$ python3 -q
>>> import numpy as np
>>> np.set_printoptions(precision=4, suppress=True, linewidth=100)
>>> X = np.load("layer0.npy")
>>> print(X)
[[ 1  0  0]
 [-3  1  0]
 [ 3 -2  1]]
>>> q, r_ = np.linalg.qr(X)
>>> print(q.shape, r_.shape)
(3, 3) (3, 3)
>>> print(round(abs(r_[0, 0]), 4), round(float(np.linalg.norm(X[:, 0])), 4))
4.3589 4.3589
>>> print(np.round(q @ r_, 4) + 0)
[[ 1.  0.  0.]
 [-3.  1.  0.]
 [ 3. -2.  1.]]
>>> B = X / np.sqrt((X ** 2).mean(axis=1, keepdims=True))
>>> print(np.linalg.matrix_rank(X - X.mean(axis=1, keepdims=True)))
2
>>> u = np.array([2, 2])
>>> print(np.correlate(X[2], X[1], "full"))
[  0   3 -11   7  -3]
>>> print(np.convolve(X[2], u))
[ 6  2 -2  2]
>>> print(np.array([np.convolve(row, u, "same") for row in X]))
[[ 2  2  0]
 [-6 -4  2]
 [ 6  2 -2]]
>>> B = np.array([[1, 1, 0], [-1, -2, 2]])
>>> cent = np.kron(B, X)
>>> print(np.linalg.matrix_rank(cent))
6
>>> x0 = np.array([2, -2, 2])
>>> y = X @ x0
>>> print(y)
[ 2 -8 12]
>>> print(np.linalg.solve(X.T, X[1]))
[0. 1. 0.]
>>> print(np.linalg.solve(X, X[:, 2]))
[-0. -0.  1.]
>>> E = np.load("sample4.npy")
>>> print(E)
[[ 1  5  2 -2 -4  3  1]
 [ 0  3  0  5 -5  1 -5]
 [ 0  0  1 -5  4  0  2]
 [ 0  0  0  0  0 -5 -1]
 [ 0  0  0  0 -1 -2  2]
 [ 0  0  0  0  0 -2 -1]
 [ 0  0  0  0  0  0 -5]]
>>> # looks like rank 6
>>> w1 = np.array([[1, 0, -2, 2, 2],
...     [2, 1, -2, -2, 1],
...     [2, 0, 2, 0, -2],
...     [0, 0, -1, 2, -1],
...     [2, -1, 0, -1, -1],
...     [-2, -1, -2, 2, -1],
...     [-2, 1, -2, 1, -2]])
>>> coef = np.array([7, -3, 7, -3, 2])
>>> hid = np.maximum(E @ w1 + coef, 0)
>>> print(hid)
[[ 6  4  0  0  6]
 [11  0  4  3 14]
 [13  0 10  0  0]
 [19  1 19  0  9]
 [ 5  2  7  0  1]
 [13  0 13  0  6]
 [17  0 17  0 12]]
>>> cent = np.array([[2, 1, 1], [2, 2, 1], [0, 1, 2], [0, 1, 0], [2, 2, 1]])
>>> print(w1 @ cent)
[[ 6  5 -1]
 [ 8  2  0]
 [ 0  0  4]
 [-2 -1 -3]
 [ 0 -3  0]
 [-8 -6 -8]
 [-6 -5 -7]]
>>> print(hid @ cent)
[[32 26 16]
 [50 46 33]
 [26 23 33]
 [58 58 67]
 [16 18 22]
 [38 38 45]
 [58 58 63]]
>>> rng = np.random.default_rng(11)
>>> data = np.eye(7, dtype=int)[rng.permutation(7)] * np.array([5, 2, 1, 1, 4, 0, 1])
>>> print(data)
[[0 0 0 1 0 0 0]
 [0 2 0 0 0 0 0]
 [0 0 0 0 4 0 0]
 [0 0 0 0 0 0 0]
 [0 0 1 0 0 0 0]
 [5 0 0 0 0 0 0]
 [0 0 0 0 0 0 1]]
>>> left, s, Vh = np.linalg.svd(data)
>>> vecs = Vh[:(s > 1e-8).sum()]
>>> x0 = data[1] + 5 * data[3] + rng.integers(2) * np.eye(7)[2]
>>> print(x0)
[0. 2. 0. 0. 0. 0. 0.]
>>> print(vecs.T @ vecs)
[[1. 0. 0. 0. 0. 0. 0.]
 [0. 1. 0. 0. 0. 0. 0.]
 [0. 0. 1. 0. 0. 0. 0.]
 [0. 0. 0. 1. 0. 0. 0.]
 [0. 0. 0. 0. 1. 0. 0.]
 [0. 0. 0. 0. 0. 0. 0.]
 [0. 0. 0. 0. 0. 0. 1.]]
>>> print(np.allclose(vecs.T @ vecs @ x0, x0))
True
>>> print(data @ data.T)
[[ 1  0  0  0  0  0  0]
 [ 0  4  0  0  0  0  0]
 [ 0  0 16  0  0  0  0]
 [ 0  0  0  0  0  0  0]
 [ 0  0  0  0  1  0  0]
 [ 0  0  0  0  0 25  0]
 [ 0  0  0  0  0  0  1]]
>>> print(data.T @ data)
[[25  0  0  0  0  0  0]
 [ 0  4  0  0  0  0  0]
 [ 0  0  1  0  0  0  0]
 [ 0  0  0  1  0  0  0]
 [ 0  0  0  0 16  0  0]
 [ 0  0  0  0  0  0  0]
 [ 0  0  0  0  0  0  1]]
>>> print(data @ data)
[[0 0 0 0 0 0 0]
 [0 4 0 0 0 0 0]
 [0 0 4 0 0 0 0]
 [0 0 0 0 0 0 0]
 [0 0 0 0 4 0 0]
 [0 0 0 5 0 0 0]
 [0 0 0 0 0 0 1]]
>>> print((np.linalg.matrix_power((data != 0) + (data.T != 0) + np.eye(7), 7) > 0).astype(int))
[[1 0 0 1 0 1 0]
 [0 1 0 0 0 0 0]
 [0 0 1 0 1 0 0]
 [1 0 0 1 0 1 0]
 [0 0 1 0 1 0 0]
 [1 0 0 1 0 1 0]
 [0 0 0 0 0 0 1]]
>>> print(np.flatnonzero(np.linalg.matrix_power((data != 0) + (data.T != 0) + np.eye(7), 7)[6]))
[6]
>>> print(np.round(np.linalg.det(data), 4))
0.0
>>> t = np.radians(36)
>>> r_ = np.eye(7)
>>> r_[3, 3] = r_[2, 2] = np.cos(t)
>>> r_[3, 2], r_[2, 3] = -np.sin(t), np.sin(t)
>>> print(r_)
[[ 1.      0.      0.      0.      0.      0.      0.    ]
 [ 0.      1.      0.      0.      0.      0.      0.    ]
 [ 0.      0.      0.809   0.5878  0.      0.      0.    ]
 [ 0.      0.     -0.5878  0.809   0.      0.      0.    ]
 [ 0.      0.      0.      0.      1.      0.      0.    ]
 [ 0.      0.      0.      0.      0.      1.      0.    ]
 [ 0.      0.      0.      0.      0.      0.      1.    ]]
>>> B = data @ r_.T
>>> print(np.abs(B - data).max(axis=0))
[0.     0.     0.5878 0.5878 0.     0.     0.    ]
>>> print(B)
[[ 0.      0.      0.5878  0.809   0.      0.      0.    ]
 [ 0.      2.      0.      0.      0.      0.      0.    ]
 [ 0.      0.      0.      0.      4.      0.      0.    ]
 [ 0.      0.      0.      0.      0.      0.      0.    ]
 [ 0.      0.      0.809  -0.5878  0.      0.      0.    ]
 [ 5.      0.      0.      0.      0.      0.      0.    ]
 [ 0.      0.      0.      0.      0.      0.      1.    ]]
>>> print(np.allclose(data @ data.T, B @ B.T))
True
>>> feats = np.loadtxt("w.csv", delimiter=",")
>>> print(feats)
[[ 1.1819 -0.1872 -0.9475  1.2924]
 [ 0.2686  0.5509  1.6106  1.0149]
 [ 1.5579 -0.3425  0.5379 -1.0799]
 [ 0.3223  1.8826 -0.4677 -0.365 ]]
>>> print(np.round(feats @ feats.T, 4) + 0)
[[4. 0. 0. 0.]
 [0. 4. 0. 0.]
 [0. 0. 4. 0.]
 [0. 0. 0. 4.]]
>>> print(np.linalg.norm(feats, axis=0))
[2. 2. 2. 2.]
>>> print(round(float(feats[:, 1] @ feats[:, 2]), 4))
-0.0
>>> print(np.linalg.svd(feats, compute_uv=False))
[2. 2. 2. 2.]
>>> B = np.linalg.inv(feats)
>>> print(np.linalg.inv(B))
[[ 1.1819 -0.1872 -0.9475  1.2924]
 [ 0.2686  0.5509  1.6106  1.0149]
 [ 1.5579 -0.3425  0.5379 -1.0799]
 [ 0.3223  1.8826 -0.4677 -0.365 ]]
>>> print(round(float(np.linalg.det(feats) * np.linalg.det(B)), 4))
1.0
>>> print((np.abs(B) > 1e-9).astype(int))
[[1 1 1 1]
 [1 1 1 1]
 [1 1 1 1]
 [1 1 1 1]]
>>> B = np.array([[-1]])
>>> cent = np.array([[-3, 1, -3, 2, -2, 2],
...     [2, 1, 2, -2, -1, -1],
...     [0, -1, 0, -1, -2, 1],
...     [3, 2, 3, 2, -3, 1],
...     [1, 3, -3, 2, -1, 0],
...     [2, -1, 3, -1, 1, 3]])
>>> arr = np.block([[B, np.zeros((1, 6))], [np.zeros((6, 1)), cent]])
>>> print(arr)
[[-1.  0.  0.  0.  0.  0.  0.]
 [ 0. -3.  1. -3.  2. -2.  2.]
 [ 0.  2.  1.  2. -2. -1. -1.]
 [ 0.  0. -1.  0. -1. -2.  1.]
 [ 0.  3.  2.  3.  2. -3.  1.]
 [ 0.  1.  3. -3.  2. -1.  0.]
 [ 0.  2. -1.  3. -1.  1.  3.]]
>>> # 2 groups of indices that never mix
>>> B = arr[0, 0] * arr[1:] - np.outer(arr[1:, 0], arr[0])
>>> print(B)
[[ 0.  3. -1.  3. -2.  2. -2.]
 [ 0. -2. -1. -2.  2.  1.  1.]
 [ 0. -0.  1. -0.  1.  2. -1.]
 [ 0. -3. -2. -3. -2.  3. -1.]
 [ 0. -1. -3.  3. -2.  1. -0.]
 [ 0. -2.  1. -3.  1. -1. -3.]]
>>> print(arr[:, 0] / arr[0, 0])
[ 1. -0. -0. -0. -0. -0. -0.]
>>> print(np.linalg.matrix_rank(B), np.linalg.matrix_rank(arr))
6 7
>>> J = np.load("test19.npy")
>>> print(J)
[[ 5  3 -2  0 -4]
 [ 3  2 -2 -1 -1]
 [-2 -2  4  4 -4]
 [ 0 -1  4  5 -7]
 [-4 -1 -4 -7 13]]
>>> left, s, Vh = np.linalg.svd(J)
>>> vecs = Vh[:(s > 1e-8).sum()]
>>> x0 = J[3] + 5 * J[2] + rng.integers(2) * np.eye(5)[1]
>>> print(x0)
[-10. -11.  24.  25. -27.]
>>> print(round(np.linalg.norm(x0 - vecs.T @ vecs @ x0), 4))
0.0
>>> print(np.allclose(vecs.T @ vecs @ x0, x0))
True
>>> print(np.linalg.matrix_rank(np.vstack([J, x0])))
2
>>> B = J / np.linalg.norm(J, axis=1, keepdims=True)
>>> gram = B @ B.T
>>> print(np.round(np.degrees(np.arccos(np.clip(gram[3, 1], -1, 1))), 4))
101.0926
>>> print((gram - 2 * np.eye(5)).round(6).argmax(axis=1))
[1 0 3 2 1]
>>> print((np.abs(gram) > 0.9).astype(int))
[[1 1 0 0 0]
 [1 1 0 0 0]
 [0 0 1 1 0]
 [0 0 1 1 1]
 [0 0 0 1 1]]
>>> print(np.allclose(feats @ feats.T, feats.T @ feats))
True
>>> print(round(np.abs(np.linalg.eigvals(feats)).max(), 4))
2.0
>>> m1 = np.load("m.npy")
>>> print(m1)
[[  3.928  -11.2316   3.0686   8.6887  -0.5005]
 [ -0.9558  -9.5402  17.5259   0.7504  -9.4833]
 [  3.9216  -1.9669  -0.206    3.4232  -2.0838]
 [ -3.4758 -21.619   22.0307   2.7609 -10.9683]
 [ -0.2188  12.9129 -13.2422  -4.0533   2.9712]
 [  0.3929  -2.7718  -7.8661   4.7912   6.7051]
 [ -6.0788   2.9628  -2.8415  -1.5698   3.7597]
 [  0.6353 -12.5821  23.0565   1.1465  -8.7118]
 [ -4.865   -1.2688  -8.568   -9.3619   2.7458]
 [  3.0946 -13.7705  29.5991   9.0498 -10.4829]
 [ -4.084  -15.3111  26.7005   1.0007  -8.1791]
 [  2.846   20.9836 -22.4041  -7.6447   6.5512]
 [ 13.5083  11.1858   6.3171  12.5442  -4.9648]
 [ -7.8726 -23.1421  24.0826   1.8307  -8.5033]
 [ -7.9661 -12.6288   7.8673  -0.8229   1.3228]
 [-12.5058   5.6538 -22.0526 -17.8754   8.7574]
 [ -3.4258   6.7141 -14.0503  -4.8375   9.0341]
 [  1.4809  -8.671   15.0949  12.4309  -3.9262]
 [ -0.9178   8.5214   2.1983   4.4075   1.1194]
 [ -4.5723 -28.2873  27.9213   9.6162  -8.2464]
 [ -0.8364  -6.5754  -4.2929   0.6105   5.7555]]
>>> labels = m1[:, 0] > np.median(m1[:, 0])
>>> u = m1[labels].mean(axis=0) - m1[~labels].mean(axis=0)
>>> print(np.argsort(-np.abs(u).round(6), kind="stable"))
[0 1 3 2 4]
>>> Ac = m1 - m1.mean(axis=0)
>>> left, s, Vh = np.linalg.svd(Ac, full_matrices=False)
>>> print(s ** 2 / (s ** 2).sum())
[0.8109 0.1322 0.0425 0.0116 0.0028]
>>> print(np.searchsorted(np.cumsum(s ** 2) / (s ** 2).sum(), 0.9) + 1)
2
>>> print(np.linalg.matrix_rank(Ac))
5
>>> print(np.abs(left[:, 0]).argmax())
11
>>> print((np.sign(left[:, 0]) == np.sign(left[0, 0])).astype(int))
[1 1 0 1 0 0 0 1 0 1 1 0 0 1 1 0 0 1 0 1 0]
>>> W0 = np.array([[-1.0, 1.0, 2.0], [1.0, -1.0, 2.0], [2.0, 2.0, 2.0]])
>>> print(W0)
[[-1.  1.  2.]
 [ 1. -1.  2.]
 [ 2.  2.  2.]]
>>> print(round(float(np.linalg.eigvalsh(W0).min()), 4))
-2.0
>>> print([round(float(np.linalg.det(W0[:i, :i])), 2) + 0 for i in range(1, 4)])
[-1.0, 0.0, 16.0]
>>> vals, vecs = np.linalg.eigh(W0)
>>> print(vals)
[-2. -2.  4.]
>>> print(np.abs(vecs[:, -1]))
[0.4082 0.4082 0.8165]
>>> print(vecs @ np.diag(vals) @ vecs.T)
[[-1.  1.  2.]
 [ 1. -1.  2.]
 [ 2.  2.  2.]]
>>> print(np.round(vecs.T @ W0 @ vecs, 4) + 0)
[[-2.  0.  0.]
 [ 0. -2.  0.]
 [ 0.  0.  4.]]
>>> print(round(vals.sum(), 4), np.trace(W0))
-0.0 0.0
>>> print(np.abs(vecs[:, -1]).round(6).argmax())
2
>>> print((vals > 1e-8).sum(), (vals < -1e-8).sum())
1 2
>>> print(np.linalg.eigvalsh(W0 + -3 * np.eye(3)))
[-5. -5.  1.]
>>> print(np.unique(vals.round(6) + 0, return_counts=True)[1])
[2 1]
>>> print(np.linalg.eigvalsh(W0 @ W0))
[ 4.  4. 16.]
